>>> import numpy as np
>>> np.set_printoptions(precision=2, suppress=True, linewidth=120, legacy="1.25")
>>> feats = np.load("arr.npy")
>>> feats
array([[ 0.83, -0.06,  0.06, -0.39, -0.39],
       [-0.06,  0.98,  0.02, -0.13, -0.13],
       [ 0.06,  0.02,  0.98,  0.13,  0.13],
       [-0.39, -0.13,  0.13,  0.1 , -0.9 ],
       [-0.39, -0.13,  0.13, -0.9 ,  0.1 ]])
>>> evals, V = np.linalg.eigh(feats)
>>> np.round(V.T @ feats @ V, 2) + 0
array([[-1.,  0.,  0.,  0.,  0.],
       [ 0.,  1.,  0.,  0.,  0.],
       [ 0.,  0.,  1.,  0.,  0.],
       [ 0.,  0.,  0.,  1.,  0.],
       [ 0.,  0.,  0.,  0.,  1.]])
>>> np.linalg.eigvalsh(feats + -3 * np.eye(5))
array([-4., -2., -2., -2., -2.])
>>> evals
array([-1.,  1.,  1.,  1.,  1.])
>>> V @ np.diag(evals) @ V.T
array([[ 0.83, -0.06,  0.06, -0.39, -0.39],
       [-0.06,  0.98,  0.02, -0.13, -0.13],
       [ 0.06,  0.02,  0.98,  0.13,  0.13],
       [-0.39, -0.13,  0.13,  0.1 , -0.9 ],
       [-0.39, -0.13,  0.13, -0.9 ,  0.1 ]])
>>> (evals > 1e-8).sum(), (evals < -1e-8).sum()
(4, 1)
>>> np.linalg.eigvalsh(feats @ feats)
array([1., 1., 1., 1., 1.])
>>> evals.sum(), np.trace(feats)
(3.0, 3.0)
>>> M2 = np.array([[-2, 0, 2], [0, -3, -3], [3, 0, 0], [1, -1, 1], [1, 1, -1]])
>>> np.einsum("ik,kj->ij", feats, M2)
array([[-2.28,  0.17,  1.83],
       [-0.09, -2.94, -3.06],
       [ 3.09, -0.06,  0.06],
       [ 0.36, -0.61,  0.61],
       [ 0.36,  1.39, -1.39]])
>>> feats @ M2
array([[-2.28,  0.17,  1.83],
       [-0.09, -2.94, -3.06],
       [ 3.09, -0.06,  0.06],
       [ 0.36, -0.61,  0.61],
       [ 0.36,  1.39, -1.39]])
>>> np.linalg.matrix_rank(np.vstack([feats, M2.T]))
5
>>> np.linalg.matrix_rank(feats @ M2)
3
>>> np.einsum("ij,ij->i", feats, feats)
array([1., 1., 1., 1., 1.])
>>> data = np.load("layer10.npy")
>>> data
array([[ 0.,  7.,  3.,  9., -1.],
       [ 7.,  0.,  0.,  0.,  0.],
       [ 3.,  0.,  0.,  0.,  0.],
       [ 9.,  0.,  0.,  0.,  0.],
       [-1.,  0.,  0.,  0.,  0.]])
>>> # looks like rank 2
>>> vec = np.array([-4, -4, 5, -1, -5])
>>> a = np.maximum(data @ vec, 0)
>>> np.tanh(data @ vec)
array([-1., -1., -1., -1.,  1.])
>>> data.T @ a
array([-4.,  0.,  0.,  0.,  0.])
>>> data * (a > 1e-9)[:, None]
array([[ 0.,  0.,  0.,  0., -0.],
       [ 0.,  0.,  0.,  0.,  0.],
       [ 0.,  0.,  0.,  0.,  0.],
       [ 0.,  0.,  0.,  0.,  0.],
       [-1.,  0.,  0.,  0.,  0.]])
>>> np.flatnonzero(a > 1e-9)
array([4])
>>> E = np.vander(np.arange(6) - 1, 4, increasing=True)
>>> E
array([[ 1, -1,  1, -1],
       [ 1,  0,  0,  0],
       [ 1,  1,  1,  1],
       [ 1,  2,  4,  8],
       [ 1,  3,  9, 27],
       [ 1,  4, 16, 64]])
>>> P = E @ np.linalg.solve(E.T @ E, E.T)
>>> round(float(np.trace(P)), 2)
4.0
>>> P
array([[ 0.96,  0.13, -0.11, -0.03,  0.09, -0.03],
       [ 0.13,  0.58,  0.41,  0.02, -0.22,  0.09],
       [-0.11,  0.41,  0.46,  0.25,  0.02, -0.03],
       [-0.03,  0.02,  0.25,  0.46,  0.41, -0.11],
       [ 0.09, -0.22,  0.02,  0.41,  0.58,  0.13],
       [-0.03,  0.09, -0.03, -0.11,  0.13,  0.96]])
>>> np.round((np.eye(6) - P) @ E, 2) + 0
array([[0., 0., 0., 0.],
       [0., 0., 0., 0.],
       [0., 0., 0., 0.],
       [0., 0., 0., 0.],
       [0., 0., 0., 0.],
       [0., 0., 0., 0.]])
>>> np.allclose(P @ P, P)
True
>>> evals, V = np.linalg.eigvalsh(P)
Traceback (most recent call last):
  File "<python-input-34>", line 1, in <module>
    evals, V = np.linalg.eigvalsh(P)
    ^^^^^^^^
ValueError: too many values to unpack (expected 2)
>>> evals, V = np.linalg.eigh(P)
>>> V @ np.diag(evals) @ V.T
array([[ 0.96,  0.13, -0.11, -0.03,  0.09, -0.03],
       [ 0.13,  0.58,  0.41,  0.02, -0.22,  0.09],
       [-0.11,  0.41,  0.46,  0.25,  0.02, -0.03],
       [-0.03,  0.02,  0.25,  0.46,  0.41, -0.11],
       [ 0.09, -0.22,  0.02,  0.41,  0.58,  0.13],
       [-0.03,  0.09, -0.03, -0.11,  0.13,  0.96]])
>>> np.round(V.T @ P @ V, 2) + 0
array([[0., 0., 0., 0., 0., 0.],
       [0., 0., 0., 0., 0., 0.],
       [0., 0., 1., 0., 0., 0.],
       [0., 0., 0., 1., 0., 0.],
       [0., 0., 0., 0., 1., 0.],
       [0., 0., 0., 0., 0., 1.]])
>>> m1 = np.load("dump.npy")
>>> m1
array([[3, 0, 0, 0, 0, 0],
       [2, 3, 0, 0, 0, 0],
       [2, 0, 0, 0, 0, 0],
       [0, 0, 3, 0, 0, 0],
       [0, 0, 2, 3, 0, 0],
       [0, 0, 2, 0, 0, 0],
       [0, 0, 0, 0, 3, 0],
       [0, 0, 0, 0, 2, 3],
       [0, 0, 0, 0, 2, 0]])
>>> m1.sum(axis=1)
array([3, 5, 2, 3, 5, 2, 3, 5, 2])
>>> np.abs(m1).max()
3
>>> rng = np.random.default_rng(1308)
>>> mat = rng.normal(size=(10, 4)) + 3 * np.array([1, 5, -2, 4])
>>> mat
array([[ 2.99, 15.12, -5.79, 13.77],
       [ 4.18, 15.2 , -7.29, 13.06],
       [ 2.83, 15.47, -4.76,  9.89],
       [ 3.5 , 14.82, -6.14, 12.49],
       [ 3.45, 14.44, -6.81, 12.37],
       [ 4.3 , 15.5 , -5.16, 12.02],
       [ 4.43, 14.85, -6.54, 12.76],
       [ 4.15, 13.76, -5.95, 10.35],
       [ 2.19, 14.13, -5.44, 11.07],
       [ 1.04, 16.58, -4.84, 11.84]])
>>> round(np.log10(np.linalg.cond(mat)))
2
>>> [round(float(x), 2) for x in np.linalg.svd(mat, compute_uv=False)[:3]]
[64.35, 4.1, 2.52]
>>> r0 = np.array([-2, -5, -1])
>>> np.cross(mat[3, :3], mat[1, :3])
array([-14.74,  -0.16,  -8.78])
>>> np.polyval(r0, mat[3])
array([ -42.98, -514.33,  -45.61, -375.42])
>>> G = mat.T @ mat
>>> round(float(np.trace(G)), 2), round(float((mat ** 2).sum()), 2)
(4166.49, 4166.49)
>>> G
array([[ 119.72,  491.78, -198.97,  397.73],
       [ 491.78, 2251.66, -877.28, 1794.2 ],
       [-198.97, -877.28,  351.15, -707.39],
       [ 397.73, 1794.2 , -707.39, 1443.96]])
>>> (mat @ mat.T).shape
(10, 10)
>>> np.diag(G)
array([ 119.72, 2251.66,  351.15, 1443.96])
>>> np.linalg.svd(mat, compute_uv=False) ** 2
array([4141.24,   16.82,    6.34,    2.09])
>>> np.linalg.eigvalsh(G)[::-1]
array([4141.24,   16.82,    6.34,    2.09])
>>> evals, V = np.linalg.eigh(G)
>>> V @ np.diag(evals) @ V.T
array([[ 119.72,  491.78, -198.97,  397.73],
       [ 491.78, 2251.66, -877.28, 1794.2 ],
       [-198.97, -877.28,  351.15, -707.39],
       [ 397.73, 1794.2 , -707.39, 1443.96]])
>>> np.linalg.svd(G, compute_uv=False)
array([4141.24,   16.82,    6.34,    2.09])
>>> np.abs(V[:, -1])
array([0.16, 0.74, 0.29, 0.59])
>>> np.abs(V[:, -1]).round(6).argmax()
1
>>> np.linalg.eigvalsh(G + 3 * np.eye(4))
array([   5.09,    9.34,   19.82, 4144.24])
>>> left, sigma, Vh = np.linalg.svd(mat)
>>> sigma
array([64.35,  4.1 ,  2.52,  1.45])
>>> np.argmax(sigma[:-1] / (sigma[1:] + 1e-6)) + 1
1
>>> M2 = left[:, :1] @ np.diag(sigma[:1]) @ Vh[:1]
>>> np.linalg.matrix_rank(mat, rtol=0.05)
2
>>> round(np.abs(mat - M2).max(), 2)
2.34
>>> np.round(np.linalg.norm(mat - M2, 2), 2), np.round(sigma[1], 2)
(4.1, 4.1)
>>> np.linalg.matrix_rank(M2)
1
>>> K = np.loadtxt("test17.csv", delimiter=",")
>>> K
array([[ 0.45, -0.36,  0.2 ,  0.63, -0.54],
       [-0.43, -0.7 , -0.51, -0.2 , -0.83],
       [ 0.69,  0.91,  0.77,  0.37,  0.97],
       [-0.49,  0.09, -0.31, -0.59,  0.19],
       [ 0.64,  0.9 ,  0.74,  0.3 ,  0.97],
       [ 0.72,  0.84,  0.74,  0.54,  0.93],
       [ 0.65, -0.89,  0.08,  0.91, -0.97],
       [-0.76, -0.15, -0.6 , -0.82, -0.1 ],
       [-0.1 ,  0.93,  0.41, -0.68,  0.98],
       [ 0.49, -0.09,  0.31,  0.59, -0.19],
       [-0.81, -0.94, -0.85, -0.56, -0.98],
       [-0.8 ,  0.38, -0.54, -0.91,  0.6 ],
       [ 0.72,  0.84,  0.74,  0.54,  0.93],
       [ 0.91,  0.06,  0.77,  0.95, -0.09],
       [ 0.19, -0.92, -0.35,  0.72, -0.98],
       [-0.89, -0.54, -0.81, -0.9 , -0.61],
       [-0.56,  0.85, -0.04, -0.86,  0.95],
       [ 0.77, -0.94,  0.16,  0.96, -0.99],
       [ 0.69,  0.97,  0.83,  0.12,  1.  ],
       [-0.19, -0.94, -0.58,  0.47, -0.99],
       [ 0.92,  0.24,  0.81,  0.95,  0.16],
       [-0.39,  0.51, -0.1 , -0.62,  0.69],
       [-0.48, -0.99, -0.83,  0.49, -1.  ]])
>>> # row 12 repeats row 5
>>> M2 = K / np.sqrt((K ** 2).mean(axis=1, keepdims=True))
>>> np.linalg.norm(M2, axis=1)
array([2.24, 2.24, 2.24, 2.24, 2.24, 2.24, 2.24, 2.24, 2.24, 2.24, 2.24, 2.24, 2.24, 2.24, 2.24, 2.24, 2.24, 2.24,
       2.24, 2.24, 2.24, 2.24, 2.24])
>>> np.linalg.matrix_rank(K - K.mean(axis=1, keepdims=True))
4
>>> np.linalg.matrix_rank(M2) == np.linalg.matrix_rank(K)
True
>>> O, r_ = np.linalg.qr(K)
>>> np.round(O.T @ O, 2) + 0
array([[1., 0., 0., 0., 0.],
       [0., 1., 0., 0., 0.],
       [0., 0., 1., 0., 0.],
       [0., 0., 0., 1., 0.],
       [0., 0., 0., 0., 1.]])
>>> r_
array([[-3.07, -0.94, -2.49, -2.78, -0.79],
       [ 0.  ,  3.37,  1.32, -1.5 ,  3.72],
       [ 0.  ,  0.  ,  0.35, -0.44, -0.23],
       [ 0.  ,  0.  ,  0.  ,  0.7 , -0.06],
       [ 0.  ,  0.  ,  0.  ,  0.  ,  0.21]])
>>> O
array([[-0.15, -0.15,  0.08,  0.05, -0.41],
       [ 0.14, -0.17,  0.18,  0.02, -0.24],
       [-0.23,  0.21, -0.18, -0.04, -0.11],
       [ 0.16,  0.07, -0.02, -0.06,  0.22],
       [-0.21,  0.21, -0.16, -0.05, -0.06],
       [-0.23,  0.18, -0.25,  0.07,  0.03],
       [-0.21, -0.32, -0.07, -0.28,  0.15],
       [ 0.25,  0.02, -0.04, -0.16, -0.06],
       [ 0.03,  0.28,  0.34, -0.02,  0.1 ],
       [-0.16, -0.07,  0.02,  0.06, -0.22],
       [ 0.26, -0.21,  0.22, -0.05,  0.2 ],
       [ 0.26,  0.18, -0.38, -0.11,  0.12],
       [-0.23,  0.18, -0.25,  0.07,  0.03],
       [-0.3 , -0.06,  0.33,  0.25,  0.02],
       [-0.06, -0.29, -0.35, -0.06, -0.16],
       [ 0.29, -0.08,  0.05, -0.27, -0.41],
       [ 0.18,  0.3 ,  0.05,  0.18, -0.05],
       [-0.25, -0.35, -0.02, -0.39,  0.39],
       [-0.23,  0.23, -0.08, -0.29, -0.24],
       [ 0.06, -0.26, -0.24,  0.21, -0.04],
       [-0.3 , -0.01,  0.23,  0.28,  0.16],
       [ 0.13,  0.19, -0.08, -0.03,  0.36],
       [ 0.16, -0.25, -0.32,  0.58,  0.07]])
>>> round(abs(r_[0, 0]), 2), np.round(np.linalg.norm(K[:, 0]), 2)
(3.07, 3.07)
>>> Ac = K - K.mean(axis=0)
>>> V = np.linalg.svd(Ac)[2][:2]
>>> M2 = Ac - Ac @ V.T @ V
>>> M2.std(axis=0)
array([0.06, 0.03, 0.09, 0.1 , 0.06])
>>> (Ac @ V.T).std(axis=0)
array([1.19, 0.96])
>>> round(float(np.linalg.norm(M2) / np.linalg.norm(Ac)), 2)
0.11
>>> O, _ = np.linalg.qr(np.array([[-0.2, -1.0, 1.5, 0.2, -0.3],
...     [1.0, -1.0, -0.3, -0.7, 0.9],
...     [-0.2, -0.5, 0.1, -0.2, 0.1],
...     [-2.1, 0.3, -0.4, 1.1, 0.3],
...     [0.9, -0.8, -0.4, 0.3, 0.2]]))
>>> M = O[:, :5]
>>> M
array([[-0.08, -0.7 ,  0.68, -0.16, -0.15],
       [ 0.4 , -0.44, -0.41,  0.48, -0.49],
       [-0.08, -0.37, -0.12,  0.44,  0.8 ],
       [-0.84, -0.25, -0.43, -0.11, -0.2 ],
       [ 0.36, -0.33, -0.42, -0.73,  0.22]])
>>> # orthonormal columns
>>> C = mat[[5, 0]].astype(float)
>>> for _ in range(5):
...     z = np.linalg.norm(mat[:, None] - C, axis=-1).argmin(axis=1)
...     C = np.array([mat[z == j].mean(axis=0) for j in range(2)])
... 
>>> z
array([1, 1, 0, 1, 1, 1, 1, 0, 0, 1])
>>> np.abs(C[1] - C[0]).argmax()
3
>>> round(float(M[:, 0] @ M[:, 4]), 2)
-0.0
>>> np.round(M @ M.T, 2) + 0
array([[1., 0., 0., 0., 0.],
       [0., 1., 0., 0., 0.],
       [0., 0., 1., 0., 0.],
       [0., 0., 0., 1., 0.],
       [0., 0., 0., 0., 1.]])
>>> np.linalg.pinv(M)
array([[-0.08,  0.4 , -0.08, -0.84,  0.36],
       [-0.7 , -0.44, -0.37, -0.25, -0.33],
       [ 0.68, -0.41, -0.12, -0.43, -0.42],
       [-0.16,  0.48,  0.44, -0.11, -0.73],
       [-0.15, -0.49,  0.8 , -0.2 ,  0.22]])
>>> O, V = np.linalg.qr(mat[:, :3])[0], np.linalg.qr(mat[:, 3:])[0]
>>> sigma = np.linalg.svd(O.T @ V, compute_uv=False)
>>> (sigma > 0.9).sum()
1
>>> round(np.linalg.norm(O @ O.T - V @ V.T, 2), 2)
1.0
>>> A = np.load("w.npy")
>>> A
array([[ 0., -1.,  0.,  0.,  0.,  0.],
       [ 1.,  0.,  0.,  0.,  0.,  0.],
       [ 0.,  0.,  1.,  0.,  0.,  0.],
       [ 0.,  0.,  0.,  1.,  0.,  0.],
       [ 0.,  0.,  0.,  0.,  1.,  0.],
       [ 0.,  0.,  0.,  0.,  0.,  1.]])
>>> vec = np.array([4, 7, 3, 2, 4, 4])
>>> round(np.linalg.det(A), 2)
1.0
>>> 6 - np.linalg.matrix_rank(A - np.eye(6), tol=1e-8)
4
>>> A.T @ (A @ vec)
array([4., 7., 3., 2., 4., 4.])
>>> [p for p in range(1, 25) if np.allclose(np.linalg.matrix_power(A, p), np.eye(6))]
[4, 8, 12, 16, 20, 24]
>>> np.abs(np.linalg.eigvals(A))
array([1., 1., 1., 1., 1., 1.])
>>> np.sort(np.abs(np.degrees(np.angle(np.linalg.eigvals(A)))))
array([ 0.,  0.,  0.,  0., 90., 90.])
